$ python3 -q
>>> import numpy as np
>>> np.set_printoptions(suppress=True, linewidth=160)
>>> X = np.loadtxt("data.csv", delimiter=",")
>>> print(X)
[[ 1. -1. -1.  1. -1.  1.  1. -1.]
 [ 1.  1.  1.  1. -1. -1. -1. -1.]
 [ 1.  1.  1.  1.  1.  1.  1.  1.]]
>>> x0 = np.array([1, 0, 1, 1, -1, 2, 1, -1])
>>> print(X @ (2 * x0))
[12.  4.  8.]
>>> print(np.einsum("ij,j->i", X, x0))
[6. 2. 4.]
>>> print(X @ np.ones(8))
[0. 0. 8.]
>>> print(np.sign((X @ x0).round(6)))
[1. 1. 1.]
>>> print(X @ np.eye(8)[2])
[-1.  1.  1.]
>>> print(np.linalg.norm(X @ x0) <= np.linalg.norm(X, 2) * np.linalg.norm(x0) + 1e-9)
True
>>> print((X @ x0).argmax())
0
>>> print((X * x0).sum(axis=1))
[6. 2. 4.]
>>> W0 = np.array([[1, -1, -1, 1, 1, -1, -1, 1], [1, -1, -1, 1, -1, 1, 1, -1]])
>>> rng = np.random.default_rng(63)
>>> other = W0 + rng.integers(-2, 3, (2, 1)) @ rng.integers(-2, 3, (1, 8))
>>> print(other)
[[ 1 -1 -1  1  1 -1 -1  1]
 [ 1 -1 -1  1 -1  1  1 -1]]
>>> print(np.abs(other - W0).sum(axis=1))
[0 0]
>>> w1 = np.array([[0, 0, 1, 1, 1],
...     [2, 3, 0, 0, 2],
...     [0, 1, 3, 3, 3],
...     [2, 1, 0, 1, 1],
...     [3, 0, 2, 3, 3],
...     [0, 3, 2, 2, 0],
...     [1, 0, 0, 3, 0],
...     [3, 3, 1, 2, 2]])
>>> coef = np.array([3, 3, 0, 3, 1])
>>> H = np.maximum(W0 @ w1 + coef, 0)
>>> print((H > 0).mean(axis=0))
[0.5 0.  0.  1.  0.5]
>>> print((H > 0).astype(int))
[[1 0 0 1 1]
 [0 0 0 1 0]]
>>> cent = np.array([[1, -3], [0, -1], [-3, 3], [-2, 2], [-1, 1]])
>>> print((H @ cent).round(6).argmax(axis=1))
[0 1]
>>> other = W0 / np.sqrt((W0 ** 2).mean(axis=1, keepdims=True))
>>> print(np.linalg.matrix_rank(other) == np.linalg.matrix_rank(W0))
True
>>> other = W0[0, 0] * W0[1:] - np.outer(W0[1:, 0], W0[0])
>>> print(other)
[[ 0  0  0  0 -2  2  2 -2]]
>>> print(np.linalg.matrix_rank(other), np.linalg.matrix_rank(W0))
1 2
>>> print(W0[:, 0] / W0[0, 0])
[1. 1.]
>>> print(np.flatnonzero(~other.round(6).any(axis=1)))
[]
>>> A = np.array([[8, 1, 4],
...     [13, 8, 5],
...     [14, 11, 8],
...     [17, 20, 12],
...     [25, 28, 15],
...     [28, 34, 22],
...     [37, 34, 22],
...     [46, 40, 26],
...     [48, 45, 30],
...     [49, 47, 38],
...     [57, 49, 44],
...     [61, 58, 45],
...     [63, 61, 46],
...     [70, 70, 46],
...     [75, 78, 54],
...     [84, 78, 60]])
>>> other = np.array([[-1, 3, -1], [0, -2, 2], [2, 3, -2]])
>>> print(np.einsum("ik,kj->ij", A, other))
[[  0  34 -14]
 [ -3  38  -7]
 [  2  44  -8]
 [  7  47  -1]
 [  5  64   1]
 [ 16  82  -4]
 [  7 109 -13]
 [  6 136 -18]
 [ 12 144 -18]
 [ 27 167 -31]
 [ 31 205 -47]
 [ 29 202 -35]
 [ 29 205 -33]
 [ 22 208 -22]
 [ 33 231 -27]
 [ 36 276 -48]]
>>> print(other.T @ A.T)
[[  0  -3   2   7   5  16   7   6  12  27  31  29  29  22  33  36]
 [ 34  38  44  47  64  82 109 136 144 167 205 202 205 208 231 276]
 [-14  -7  -8  -1   1  -4 -13 -18 -18 -31 -47 -35 -33 -22 -27 -48]]
>>> print(np.einsum("ij->j", A))
[695 662 477]
>>> print(np.linalg.matrix_rank(A @ other))
3
>>> print(np.einsum("ik,kj->ji", A, other))
[[  0  -3   2   7   5  16   7   6  12  27  31  29  29  22  33  36]
 [ 34  38  44  47  64  82 109 136 144 167 205 202 205 208 231 276]
 [-14  -7  -8  -1   1  -4 -13 -18 -18 -31 -47 -35 -33 -22 -27 -48]]
>>> print(np.einsum("ij,ij->i", A, A))
[   81   258   381   833  1634  2424  3009  4392  5229  6054  7586  9110  9806 11916 14625 16740]
>>> print(np.vstack([A, other.T]).shape)
(19, 3)
